% python3 -q
>>> import numpy as np
>>> np.set_printoptions(precision=2, suppress=True, linewidth=200)
>>> F = np.abs(np.array([[0, -4, 1, -2], [2, 5, 0, 0], [-2, 3, -2, 4], [2, -5, 5, 5]])) + np.eye(4)
>>> F = F / F.sum(axis=1, keepdims=True)
>>> F
array([[0.12, 0.5 , 0.12, 0.25],
       [0.25, 0.75, 0.  , 0.  ],
       [0.17, 0.25, 0.25, 0.33],
       [0.11, 0.28, 0.28, 0.33]])
>>> q, R = np.linalg.qr(F)
>>> round(float(abs(R[0, 0])), 2), round(float(np.linalg.norm(F[:, 0])), 2)
(0.34, 0.34)
>>> np.round(q.T @ q, 2) + 0
array([[1., 0., 0., 0.],
       [0., 1., 0., 0.],
       [0., 0., 1., 0.],
       [0., 0., 0., 1.]])
>>> q.shape, R.shape
((4, 4), (4, 4))
>>> np.allclose(R.T @ R, F.T @ F)
True
>>> W0 = np.loadtxt("out12.csv", delimiter=",")
>>> W0
array([[3., 1.],
       [0., 3.]])
>>> np.prod(np.diag(W0)), np.round(np.linalg.det(W0), 2)
(np.float64(9.0), np.float64(9.0))
>>> np.linalg.matrix_power(W0 - np.diag(np.diag(W0)), 2)
array([[0., 0.],
       [0., 0.]])
>>> arr = np.loadtxt("a.csv", delimiter=",")
>>> arr
array([[-1.88, -0.72,  0.  ],
       [ 4.17,  0.79,  0.  ],
       [-3.19, -1.05,  0.  ],
       [ 4.03,  0.76,  0.  ],
       [-5.55, -1.64,  0.  ],
       [-2.41, -0.85,  0.  ],
       [ 3.87,  0.72,  0.  ],
       [-1.54, -0.63,  0.  ],
       [ 4.38,  0.84,  0.  ],
       [ 0.47, -0.13,  0.  ],
       [ 7.21,  1.55,  0.  ],
       [ 4.36,  0.84,  0.  ],
       [ 3.85,  0.71,  0.  ],
       [ 0.77, -0.06,  0.  ],
       [ 2.28,  0.32,  0.  ],
       [ 2.94,  0.48,  0.  ],
       [ 0.97, -0.01,  0.  ],
       [-4.95, -1.49,  0.  ],
       [ 3.21,  0.55,  0.  ],
       [ 1.5 ,  0.12,  0.  ],
       [-1.25, -0.56,  0.  ],
       [ 0.75, -0.06,  0.  ],
       [ 0.57, -0.11,  0.  ],
       [-0.41, -0.35,  0.  ],
       [11.04,  2.51,  0.  ],
       [-0.34, -0.34,  0.  ]])
>>> M2 = np.array([[0, 5, 5], [4, 2, 4], [5, 4, 3]])
>>> np.vstack([arr, M2.T]).shape
(29, 3)
